$ python -q
>>> import numpy as np
>>> np.set_printoptions(precision=3, suppress=True, linewidth=160)
>>> tidy = lambda a: np.round(a, 3) + 0
>>> Z = np.array([[1.3, 1.2, -0.6], [0.0, 0.2, 1.0]])
>>> rng = np.random.default_rng(843)
>>> feats = np.array([[3, 0],
...     [2, 2],
...     [4, 5],
...     [3, 2],
...     [2, 1],
...     [0, 1],
...     [0, 1],
...     [5, 2],
...     [0, 2],
...     [3, 0]]) @ Z + 0.05 * rng.normal(size=(10, 3))
>>> tidy(feats)
array([[ 3.842,  3.622, -1.805],
       [ 2.695,  2.81 ,  0.747],
       [ 5.222,  5.81 ,  2.562],
       [ 3.939,  4.089,  0.159],
       [ 2.646,  2.52 , -0.215],
       [ 0.045,  0.166,  1.014],
       [-0.05 ,  0.178,  1.02 ],
       [ 6.552,  6.354, -1.   ],
       [-0.007,  0.335,  1.965],
       [ 3.906,  3.568, -1.794]])
>>> x = np.array([-1, -2, 2])
>>> target = feats @ x
>>> tidy(target)
array([-14.697,  -6.82 , -11.718, -11.799,  -8.115,   1.651,   1.734, -21.261,   3.268, -14.628])
>>> tidy(np.linalg.solve(feats.T @ feats, feats.T @ target))
array([-1., -2.,  2.])
>>> tidy(np.linalg.pinv(feats) @ feats)
array([[1., 0., 0.],
       [0., 1., 0.],
       [0., 0., 1.]])
>>> target = target + 0.05 * rng.normal(size=10)
>>> tidy(target)
array([-14.699,  -6.746, -11.758, -11.858,  -8.045,   1.571,   1.732, -21.297,   3.308, -14.633])
>>> b, *_ = np.linalg.lstsq(feats, target)
>>> b.round()
array([-1., -2.,  2.])
>>> [round(float(np.linalg.norm(np.linalg.solve(feats.T @ feats + lam * np.eye(3), feats.T @ target))), 2) for lam in (0, 1, 10, 100)]
[3.14, 2.78, 2.43, 1.59]
>>> print(tidy(feats.T @ (target - feats @ b)))
[0. 0. 0.]
>>> np.linalg.matrix_rank(feats)
np.int64(3)
>>> print(np.count_nonzero(feats))
30
>>> tidy(feats.mean(axis=0))
array([2.879, 2.945, 0.265])
>>> tidy(np.linalg.svd(feats, compute_uv=False))
array([16.15 ,  4.571,  0.148])
>>> tidy(np.linalg.norm(feats))
np.float64(16.785)
>>> hat = feats @ np.linalg.solve(feats.T @ feats, feats.T)
>>> tidy(np.trace(hat))
np.float64(3.0)
>>> tidy(np.diag(hat))
array([0.426, 0.148, 0.653, 0.285, 0.315, 0.166, 0.077, 0.448, 0.211, 0.271])
>>> tidy(hat @ feats[:, 0])
array([ 3.842,  2.695,  5.222,  3.939,  2.646,  0.045, -0.05 ,  6.552, -0.007,  3.906])
